$ python3 -q
>>> import numpy as np
>>> np.set_printoptions(suppress=True, linewidth=120)
>>> tidy = lambda a: np.round(a, 4) + 0
>>> arr = np.loadtxt("m.csv", delimiter=",")
>>> arr
array([[ 1.7062, -3.9544, -0.1519],
       [ 0.2837,  1.4378,  2.1402],
       [ 0.7686,  1.1976,  2.0601],
       [-2.9099,  7.8477, -0.5378],
       [ 1.7727, -4.3662,  0.6588],
       [-0.991 ,  2.9474,  0.6602],
       [ 0.1102, -1.4131, -1.6853],
       [-1.0274,  1.9325, -0.8024],
       [-0.7949,  0.6369, -1.1192],
       [ 1.5521, -3.9631, -0.3861],
       [ 0.3894,  1.6767,  1.5537],
       [ 0.601 , -4.2329, -1.3188],
       [ 0.4748, -0.6825,  1.1807],
       [ 1.865 , -5.9509,  0.1166],
       [ 1.7542, -2.6127,  1.7062],
       [ 0.7775, -1.8684,  0.8244],
       [-0.9408,  3.0472,  0.3483],
       [-0.8672, -1.9808, -2.0923],
       [-0.0837,  3.0931,  0.8866],
       [ 1.5644, -5.8612, -0.2253],
       [ 0.8792, -4.3846, -0.5734],
       [-1.4573,  4.5047, -0.0187],
       [ 1.0019,  0.5147,  1.9513],
       [-2.2814,  6.0511, -0.0478],
       [-1.5098,  4.806 ,  0.8763],
       [ 2.1738, -4.4472,  1.3473],
       [ 0.6482, -2.5961,  0.3663],
       [-0.086 , -2.5293, -0.8034],
       [-0.7388,  2.6816,  0.1718],
       [ 1.2083, -0.6288,  1.8681]])
>>> Xs = arr - arr.mean(axis=0)
>>> vecs = np.linalg.svd(Xs)[2][:2]
>>> M2 = Xs - Xs @ vecs.T @ vecs
>>> tidy(np.diag(vecs.T @ vecs))
array([0.2921, 0.9212, 0.7866])
>>> tidy(np.linalg.norm(M2) / np.linalg.norm(Xs))
np.float64(0.059)
>>> np.linalg.norm(M2, axis=1).round(6).argmax()
np.int64(6)
>>> proj = arr @ np.linalg.solve(arr.T @ arr, arr.T)
>>> tidy(proj @ arr[:, 2])
array([-0.1519,  2.1402,  2.0601, -0.5378,  0.6588,  0.6602, -1.6853, -0.8024, -1.1192, -0.3861,  1.5537, -1.3188,
        1.1807,  0.1166,  1.7062,  0.8244,  0.3483, -2.0923,  0.8866, -0.2253, -0.5734, -0.0187,  1.9513, -0.0478,
        0.8763,  1.3473,  0.3663, -0.8034,  0.1718,  1.8681])
>>> np.linalg.matrix_rank(np.eye(30) - proj)
np.int64(27)
>>> tidy(np.linalg.eigvalsh(proj))
array([0., 0., 0., 0., 0., 0., 0., 0., 0., 0., 0., 0., 0., 0., 0., 0., 0., 0., 0., 0., 0., 0., 0., 0., 0., 0., 0., 1.,
       1., 1.])
